% ipython --no-banner

In [1]: import numpy as np

In [2]: import numpy.linalg as la

In [3]: np.set_printoptions(precision=3, suppress=True, linewidth=200, sign=" ")

In [4]: X = np.load("dump.npy")

In [5]: X
Out[5]: 
array([[ 0, -1, -2],
       [ 1,  0, -2],
       [ 2,  2,  0]])

In [6]: la.cond(X) > 100
Out[6]: np.True_

In [7]: np.argsort(-la.norm(X, axis=0).round(6), kind="stable")[:3]
Out[7]: array([ 2,  0,  1])

In [8]: m1 = np.load("arr.npy")

In [9]: m1
Out[9]: 
array([[ 2.,  1.,  1.,  2.],
       [-4., -5.,  1., -4.],
       [-4., -8.,  4., -4.],
       [ 4.,  5., -1.,  4.]])

In [10]: np.round(np.poly(m1), 3) + 0
Out[10]: array([ 1., -5.,  6.,  0.,  0.])

In [11]: np.kron(np.eye(2, dtype=int), m1)
Out[11]: 
array([[ 2.,  1.,  1.,  2.,  0.,  0.,  0.,  0.],
       [-4., -5.,  1., -4., -0., -0.,  0., -0.],
       [-4., -8.,  4., -4., -0., -0.,  0., -0.],
       [ 4.,  5., -1.,  4.,  0.,  0., -0.,  0.],
       [ 0.,  0.,  0.,  0.,  2.,  1.,  1.,  2.],
       [-0., -0.,  0., -0., -4., -5.,  1., -4.],
       [-0., -0.,  0., -0., -4., -8.,  4., -4.],
       [ 0.,  0., -0.,  0.,  4.,  5., -1.,  4.]])

In [12]: np.round(la.det(m1[::-1]), 3)
Out[12]: np.float64(0.0)

In [13]: np.round(la.eigvals(m1), 3) + 0
Out[13]: array([ 2.,  3.,  0.,  0.])

In [14]: np.einsum("ij,ji->", m1, m1)
Out[14]: np.float64(13.0)

In [15]: np.round(la.det(m1.T), 3)
Out[15]: np.float64(0.0)

In [16]: round(float(np.trace(la.pinv(m1) @ m1)), 3)
Out[16]: 2.0

In [17]: m1 @ la.pinv(m1) @ m1
Out[17]: 
array([[ 2.,  1.,  1.,  2.],
       [-4., -5.,  1., -4.],
       [-4., -8.,  4., -4.],
       [ 4.,  5., -1.,  4.]])

In [18]: la.lstsq(m1[:-1].T, m1[-1])[2]
Out[18]: np.int32(2)

In [19]: np.allclose(m1[:-1].T @ la.lstsq(m1[:-1].T, m1[-1])[0], m1[-1])
Out[19]: True

In [20]: np.abs(np.diag(la.qr(m1)[1])) > 1e-9
Out[20]: array([ True,  True, False, False])

In [21]: U, sv, Vt = la.svd(m1)

In [22]: np.argmax(sv[:-1] / (sv[1:] + 1e-6)) + 1
Out[22]: np.int64(2)

In [23]: Y = U[:, :2] @ np.diag(sv[:2]) @ Vt[:2]

In [24]: round(float(la.norm(m1 - Y) / la.norm(m1)), 3)
Out[24]: 0.0

In [25]: round(la.norm(m1 - Y, 2), 3), round(sv[2], 3)
Out[25]: (np.float64(0.0), np.float64(0.0))

In [26]: la.matrix_rank(Y)
Out[26]: np.int64(2)
